>>> import numpy as np
>>> np.set_printoptions(precision=2, suppress=True, linewidth=200, sign=" ")
>>> E = np.load("test9.npy")
>>> E
array([[ 6,  0,  0,  6,  5,  0,  1,  5],
       [ 6,  0,  0,  9,  8,  0,  0,  4],
       [ 0,  0,  2,  0,  0,  3,  0,  0],
       [ 4,  2,  0,  4,  8,  0,  7,  0],
       [ 3,  4,  0,  3,  3,  0,  0,  4],
       [ 0,  0,  1,  0,  0,  9,  0,  0],
       [ 4,  9,  0,  9,  0,  0,  9,  9],
       [ 3,  7,  0,  4,  8,  0,  1,  4]])
>>> x = np.array([0, 2, 2, 0, 0, -2, 1, -1])
>>> h1 = np.maximum(E @ x, 0)
>>> h1
array([  0,   0,   0,  11,   4,   0,  18,  11])
>>> E.T @ h1
array([ 161,  277,    0,  262,  188,    0,  250,  222])
>>> np.sort(np.linalg.eigvals(E).real)
array([-3.34, -3.34,  0.23,  0.23,  1.59,  7.04,  9.41, 25.17])
>>> (E != 0).astype(int)
array([[ 1,  0,  0,  1,  1,  0,  1,  1],
       [ 1,  0,  0,  1,  1,  0,  0,  1],
       [ 0,  0,  1,  0,  0,  1,  0,  0],
       [ 1,  1,  0,  1,  1,  0,  1,  0],
       [ 1,  1,  0,  1,  1,  0,  0,  1],
       [ 0,  0,  1,  0,  0,  1,  0,  0],
       [ 1,  1,  0,  1,  0,  0,  1,  1],
       [ 1,  1,  0,  1,  1,  0,  1,  1]])
>>> E @ E
array([[  94,   76,    0,  104,  133,    0,   62,   79],
       [ 108,   78,    0,  112,  158,    0,   73,   78],
       [   0,    0,    7,    0,    0,   33,    0,    0],
       [ 104,  103,    0,  145,   92,    0,   95,  123],
       [  75,   46,    0,   91,  112,    0,   28,   59],
       [   0,    0,   11,    0,    0,   84,    0,    0],
       [ 177,  162,    0,  258,  236,    0,  157,  173],
       [ 116,   77,    0,  146,  159,    0,   44,  100]])
>>> np.flatnonzero(np.linalg.matrix_power((E != 0) + (E.T != 0) + np.eye(8), 8)[7])
array([ 0,  1,  3,  4,  6,  7])
>>> np.round(np.linalg.det(E), 2)
np.float64(223620.0)
>>> X = np.load("dump.npy")
>>> X
array([[ 0,  0,  0,  0],
       [ 0,  0,  0,  0],
       [ 0,  0,  9,  6],
       [ 0,  0,  6,  4]])
>>> # columns 0 and 1 are equal
>>> left, sv, vt = np.linalg.svd(X)
>>> vecs = vt[:(sv > 1e-8).sum()]
>>> rng = np.random.default_rng(412323)
>>> x = X[3] + -1 * X[2] + rng.integers(2) * np.eye(4)[0]
>>> x
array([ 0.,  0., -3., -2.])
>>> np.diag(vecs.T @ vecs)
array([ 0.  ,  0.  ,  0.69,  0.31])
>>> vecs.T @ vecs
array([[ 0.  ,  0.  ,  0.  ,  0.  ],
       [ 0.  ,  0.  ,  0.  ,  0.  ],
       [ 0.  ,  0.  ,  0.69,  0.46],
       [ 0.  ,  0.  ,  0.46,  0.31]])
>>> np.round(np.linalg.norm(x - vecs.T @ vecs @ x), 2)
np.float64(0.0)
>>> ang = np.radians(153)
>>> r_ = np.eye(4)
>>> r_[1, 1] = r_[2, 2] = np.cos(ang)
>>> r_[1, 2], r_[2, 1] = -np.sin(ang), np.sin(ang)
>>> r_
array([[ 1.  ,  0.  ,  0.  ,  0.  ],
       [ 0.  , -0.89, -0.45,  0.  ],
       [ 0.  ,  0.45, -0.89,  0.  ],
       [ 0.  ,  0.  ,  0.  ,  1.  ]])
>>> B = X @ r_.T
>>> round(np.linalg.det(r_), 2), round(float(np.trace(r_)), 2)
(np.float64(1.0), 0.22)
>>> np.allclose(np.linalg.norm(X, axis=1), np.linalg.norm(B, axis=1))
True
>>> q, vecs = np.linalg.qr(r_[:, :2])[0], np.linalg.qr(r_[:, 2:])[0]
>>> sv = np.linalg.svd(q.T @ vecs, compute_uv=False)
>>> np.round(np.linalg.norm(q @ q.T - vecs @ vecs.T, 2), 2)
np.float64(1.0)
>>> np.degrees(np.arccos(sv.clip(0, 1)))
array([ 90.,  90.])
>>> sv.round(2) + 0
array([ 0.,  0.])
>>> (sv > 0.9).sum()
np.int64(0)
>>> m1 = np.load("arr.npy")
>>> m1
array([[-1,  0,  1,  2,  3,  4,  5,  6,  7],
       [ 8,  9, 10, 11, 12, 13, 14, 15, 16],
       [17, 18, 19, 20, 21, 22, 23, 24, 25],
       [26, 27, 28, 29, 30, 31, 32, 33, 34],
       [35, 36, 37, 38, 39, 40, 41, 42, 43],
       [44, 45, 46, 47, 48, 49, 50, 51, 52],
       [53, 54, 55, 56, 57, 58, 59, 60, 61],
       [62, 63, 64, 65, 66, 67, 68, 69, 70]])
>>> left, sv, vt = np.linalg.svd(m1)
>>> vecs = vt[:(sv > 1e-8).sum()]
>>> x = m1[3] + 5 * m1[7] + rng.integers(2) * np.eye(9)[8]
>>> x
array([ 336.,  342.,  348.,  354.,  360.,  366.,  372.,  378.,  385.])
>>> np.diag(vecs.T @ vecs)
array([ 0.38,  0.26,  0.18,  0.13,  0.11,  0.13,  0.18,  0.26,  0.38])
>>> np.linalg.matrix_rank(np.vstack([m1, x]))
np.int64(3)
>>> np.allclose(vecs.T @ vecs @ x, x)
False
>>> np.round(np.linalg.norm(x - vecs.T @ vecs @ x), 2)
np.float64(0.79)
>>> data = np.loadtxt("m.csv", delimiter=",")
>>> data
array([[-0.36, -0.02, -0.12, -0.34,  0.11, -0.85],
       [-0.24, -0.21,  0.18,  0.48,  0.8 , -0.01],
       [-0.12,  0.27, -0.4 , -0.6 ,  0.49,  0.4 ],
       [ 0.36, -0.28,  0.7 , -0.52,  0.18, -0.01],
       [-0.66, -0.6 ,  0.05, -0.17, -0.26,  0.32],
       [-0.48,  0.66,  0.55,  0.01, -0.1 ,  0.1 ]])
>>> # orthonormal columns
>>> def softmax(z):
...     e = np.exp(z - z.max(axis=-1, keepdims=True))
...     return e / e.sum(axis=-1, keepdims=True)
... 
>>> softmax(data[4])
array([ 0.1 ,  0.11,  0.21,  0.17,  0.15,  0.27])
>>> softmax(data[4] + 4)
array([ 0.1 ,  0.11,  0.21,  0.17,  0.15,  0.27])
>>> S = data @ data.T / np.sqrt(6)
>>> softmax(S + np.triu(np.full(S.shape, -np.inf), 1))
array([[ 1.  ,  0.  ,  0.  ,  0.  ,  0.  ,  0.  ],
       [ 0.4 ,  0.6 ,  0.  ,  0.  ,  0.  ,  0.  ],
       [ 0.29,  0.29,  0.43,  0.  ,  0.  ,  0.  ],
       [ 0.22,  0.22,  0.22,  0.33,  0.  ,  0.  ],
       [ 0.18,  0.18,  0.18,  0.18,  0.27,  0.  ],
       [ 0.15,  0.15,  0.15,  0.15,  0.15,  0.23]])
>>> softmax(S)
array([[ 0.23,  0.15,  0.15,  0.15,  0.15,  0.15],
       [ 0.15,  0.23,  0.15,  0.15,  0.15,  0.15],
       [ 0.15,  0.15,  0.23,  0.15,  0.15,  0.15],
       [ 0.15,  0.15,  0.15,  0.23,  0.15,  0.15],
       [ 0.15,  0.15,  0.15,  0.15,  0.23,  0.15],
       [ 0.15,  0.15,  0.15,  0.15,  0.15,  0.23]])
>>> softmax(S)[4] @ data
array([-0.28, -0.07,  0.15, -0.19,  0.17,  0.02])
>>> T = np.stack([data, -1 * data, data[::-1]])
>>> np.linalg.norm(T, axis=(1, 2))
array([ 2.45,  2.45,  2.45])
>>> np.round(np.einsum("bij,cij->bc", T, T), 2) + 0
array([[ 6., -6.,  0.],
       [-6.,  6.,  0.],
       [ 0.,  0.,  6.]])
>>> (T @ data.T).shape
(3, 6, 6)
>>> u = np.array([1, 3, 5, 3, 9, 3, 1])
>>> A = np.outer(rng.normal(size=36), u) + 0.3 * rng.normal(size=(36, 7))
>>> A.round(2) + 0
array([[ -0.5 ,  -0.79,  -0.24,  -0.21,  -2.24,  -0.69,   0.06],
       [ -1.27,  -2.85,  -4.24,  -2.22,  -7.26,  -2.87,  -1.07],
       [  1.45,   3.33,   6.26,   3.83,  11.59,   3.78,   0.77],
       [ -0.02,   0.3 ,   0.29,   0.01,   0.09,   0.18,  -0.08],
       [  0.62,   0.47,   0.71,   0.59,   0.8 ,   0.11,   0.26],
       [  0.89,   2.56,   4.8 ,   2.44,   8.3 ,   2.57,   0.37],
       [ -0.2 ,  -1.68,  -2.8 ,  -1.58,  -4.67,  -1.65,  -0.01],
       [ -0.84,  -1.33,  -1.92,  -1.36,  -3.91,  -1.04,  -0.54],
       [ -1.1 ,  -1.29,  -2.6 ,  -2.17,  -4.66,  -1.29,  -0.35],
       [ -1.77,  -4.69,  -9.1 ,  -5.38, -15.06,  -4.99,  -1.64],
       [ -0.23,  -1.03,  -2.29,  -1.41,  -3.61,  -1.48,  -0.39],
       [  0.29,   0.84,   2.46,   0.9 ,   4.32,   1.1 ,   0.29],
       [ -0.54,  -1.51,  -2.31,  -1.37,  -3.98,  -1.4 ,  -0.79],
       [ -1.43,  -5.82,  -9.41,  -5.93, -17.2 ,  -5.66,  -1.83],
       [  1.35,   3.42,   4.88,   2.9 ,   9.47,   3.34,   1.23],
       [  1.35,   4.52,   8.33,   4.7 ,  14.34,   4.95,   1.65],
       [  1.71,   4.69,   7.84,   4.32,  14.33,   5.02,   2.14],
       [  1.03,   2.46,   3.39,   1.61,   6.32,   2.12,   1.07],
       [  0.85,   1.57,   2.59,   1.93,   4.22,   1.37,   0.13],
       [  0.81,   2.08,   4.05,   2.18,   7.06,   2.14,   1.15],
       [  0.45,   2.27,   2.92,   1.65,   5.44,   2.23,   0.32],
       [ -1.07,  -2.63,  -5.26,  -3.19,  -9.48,  -3.15,  -0.83],
       [  0.13,   2.59,   4.4 ,   2.39,   7.66,   2.78,   0.25],
       [  0.4 ,   1.23,   2.91,   1.22,   4.4 ,   1.02,   0.28],
       [ -0.79,  -0.51,  -1.42,  -0.72,  -2.25,  -0.75,  -0.39],
       [  0.41,  -0.26,   0.15,  -0.1 ,   0.88,   0.64,   0.32],
       [ -0.26,  -0.47,  -1.71,  -0.69,  -2.46,  -0.61,   0.2 ],
       [ -1.69,  -4.12,  -7.79,  -4.55, -13.01,  -4.28,  -1.59],
       [  0.83,   2.36,   3.89,   2.57,   7.65,   2.57,   1.01],
       [  0.68,   2.22,   3.36,   1.51,   6.31,   2.19,   0.73],
       [  0.31,   1.45,   2.66,   1.54,   5.82,   1.71,   0.24],
       [ -0.73,  -2.11,  -4.26,  -2.56,  -7.49,  -2.3 ,  -0.83],
       [ -1.58,  -4.35,  -7.21,  -3.77, -12.98,  -4.17,  -1.93],
       [ -0.18,   0.56,   1.08,   0.5 ,   1.41,   0.38,   0.  ],
       [ -0.41,  -1.87,  -3.1 ,  -1.6 ,  -4.8 ,  -1.24,  -0.4 ],
       [  0.01,   1.65,   2.51,   1.64,   5.14,   1.33,   0.34]])
>>> np.count_nonzero(A)
np.int64(252)
>>> np.unravel_index(np.abs(A).argmax(), A.shape)
(np.int64(13), np.int64(4))
>>> A.shape
(36, 7)
>>> round(float(np.abs(A).max()), 2)
17.2
>>> round(np.linalg.norm(A), 2)
np.float64(61.74)
